>>> import numpy as np
>>> import numpy.linalg as la
>>> np.set_printoptions(precision=2, suppress=True, linewidth=140, floatmode="fixed")
>>> def rd(a):
...     return np.round(a, 2) + 0
... 
>>> out = np.array([[0, 2, 2, 3, 2, 0, 0, 3],
...     [2, 0, 0, 0, 1, 0, 0, 0],
...     [3, 3, 3, 3, 2, 3, 2, 1],
...     [3, 2, 2, 0, 3, 3, 0, 3],
...     [2, 3, 3, 0, 1, 2, 2, 2],
...     [3, 2, 3, 0, 0, 3, 3, 1],
...     [1, 3, 0, 2, 0, 1, 2, 2],
...     [3, 2, 3, 0, 1, 0, 3, 3]])
>>> out[-1] = out[0]
>>> m1 = out + 0.02 * np.eye(8)
>>> m1
array([[0.02, 2.00, 2.00, 3.00, 2.00, 0.00, 0.00, 3.00],
       [2.00, 0.02, 0.00, 0.00, 1.00, 0.00, 0.00, 0.00],
       [3.00, 3.00, 3.02, 3.00, 2.00, 3.00, 2.00, 1.00],
       [3.00, 2.00, 2.00, 0.02, 3.00, 3.00, 0.00, 3.00],
       [2.00, 3.00, 3.00, 0.00, 1.02, 2.00, 2.00, 2.00],
       [3.00, 2.00, 3.00, 0.00, 0.00, 3.02, 3.00, 1.00],
       [1.00, 3.00, 0.00, 2.00, 0.00, 1.00, 2.02, 2.00],
       [0.00, 2.00, 2.00, 3.00, 2.00, 0.00, 0.00, 3.02]])
>>> Uu, sig, VT = la.svd(m1)
>>> rd(sig)
array([14.08,  5.98,  3.85,  2.53,  2.25,  1.24,  0.81,  0.00])
>>> np.argmax(sig[:-1] / (sig[1:] + 1e-6)) + 1
np.int64(7)
>>> out = Uu[:, :7] @ np.diag(sig[:7]) @ VT[:7]
>>> la.matrix_rank(out)
np.int64(7)
>>> rd(la.norm(m1 - out) / la.norm(m1))
np.float64(0.0)
>>> rd(out)
array([[0.02, 2.00, 2.00, 3.00, 2.00, 0.00, 0.00, 3.00],
       [2.00, 0.02, 0.00, 0.00, 1.00, 0.00, 0.00, 0.00],
       [3.00, 3.00, 3.02, 3.00, 2.00, 3.00, 2.00, 1.00],
       [3.00, 2.00, 2.00, 0.02, 3.00, 3.00, 0.00, 3.00],
       [2.00, 3.00, 3.00, 0.00, 1.02, 2.00, 2.00, 2.00],
       [3.00, 2.00, 3.00, 0.00, 0.00, 3.02, 3.00, 1.00],
       [1.00, 3.00, 0.00, 2.00, 0.00, 1.00, 2.02, 2.00],
       [0.00, 2.00, 2.00, 3.00, 2.00, 0.00, 0.00, 3.02]])
